% ipython --no-banner

In [1]: import numpy as np

In [2]: np.set_printoptions(precision=1, suppress=True, linewidth=100)

In [3]: K = np.array([[1, 2, 2, 0], [1, -20, 2, 0], [2, 2, 41, 0], [2, 2, 1, 2]])

In [4]: w, vecs = np.linalg.eig(K)

In [5]: K @ vecs[:, 0] - w[0] * vecs[:, 0]
Out[5]: array([0., 0., 0., 0.])

In [6]: other = K[0, 0] * K[1:] - np.outer(K[1:, 0], K[0])

In [7]: other
Out[7]: 
array([[  0, -22,   0,   0],
       [  0,  -2,  37,   0],
       [  0,  -2,  -3,   2]])

In [8]: np.flatnonzero(~other.round(6).any(axis=1))
Out[8]: array([], dtype=int64)

In [9]: K[:, 0] / K[0, 0]
Out[9]: array([1., 1., 2., 2.])

In [10]: rng = np.random.default_rng(343)

In [11]: z = rng.permutation(4)

In [12]: other = K[:, z] * rng.choice([-1, 1], 4)

In [13]: other
Out[13]: 
array([[  0,   1,  -2,  -2],
       [  0,   1,  -2,  20],
       [  0,   2, -41,  -2],
       [ -2,   2,  -1,  -2]])

In [14]: Uu, _, vt = np.linalg.svd(K.T @ other)

In [15]: z
Out[15]: array([3, 0, 2, 1])

In [16]: np.round(np.linalg.det(other[::-1]), 1)
Out[16]: np.float64(1628.0)

In [17]: np.poly(other)
Out[17]: array([    1.,    42.,    -3., -1792.,  1628.])

In [18]: A = np.loadtxt("out12.csv", delimiter=",")

In [19]: A
Out[19]: 
array([[  0.,   9.,   0.,  -3.],
       [  0.,  18.,   0.,  -6.],
       [  0.,   9.,   0.,  -9.],
       [  0.,  18.,   0., -18.]])

In [20]: z = rng.permutation(4)

In [21]: z
Out[21]: array([2, 3, 1, 0])

In [22]: other = A[z][:, z]

In [23]: round(float(np.linalg.det(other)), 1), round(np.linalg.det(A[z]), 1)
Out[23]: (0.0, np.float64(0.0))

In [24]: np.diag(other)
Out[24]: array([  0., -18.,  18.,   0.])

In [25]: round(float(np.linalg.norm(A, 2) / np.linalg.norm(A)), 1)
Out[25]: 1.0

In [26]: np.linalg.cond(A) > 100
Out[26]: np.True_

In [27]: proj = np.triu(np.array([[0, -3, -1, 3], [1, 0, -1, -3], [2, -1, 3, -3], [3, 3, 2, -1]]), 1) + np.eye(4)

In [28]: other = proj @ K @ np.linalg.inv(proj)

In [29]: proj @ K - K @ proj
Out[29]: 
array([[  1.,  67., -41.,  15.],
       [ -8.,  -5., -63., -63.],
       [ -6.,   0.,   1., 117.],
       [  0.,   6.,   4.,   3.]])

In [30]: np.round(np.linalg.det(other), 1)
Out[30]: np.float64(-1628.0)

In [31]: other
Out[31]: 
array([[   2.,   72.,   32.,  312.],
       [  -7.,  -49.,  -98., -426.],
       [  -4.,  -16.,   18.,   12.],
       [   2.,    8.,   11.,   53.]])
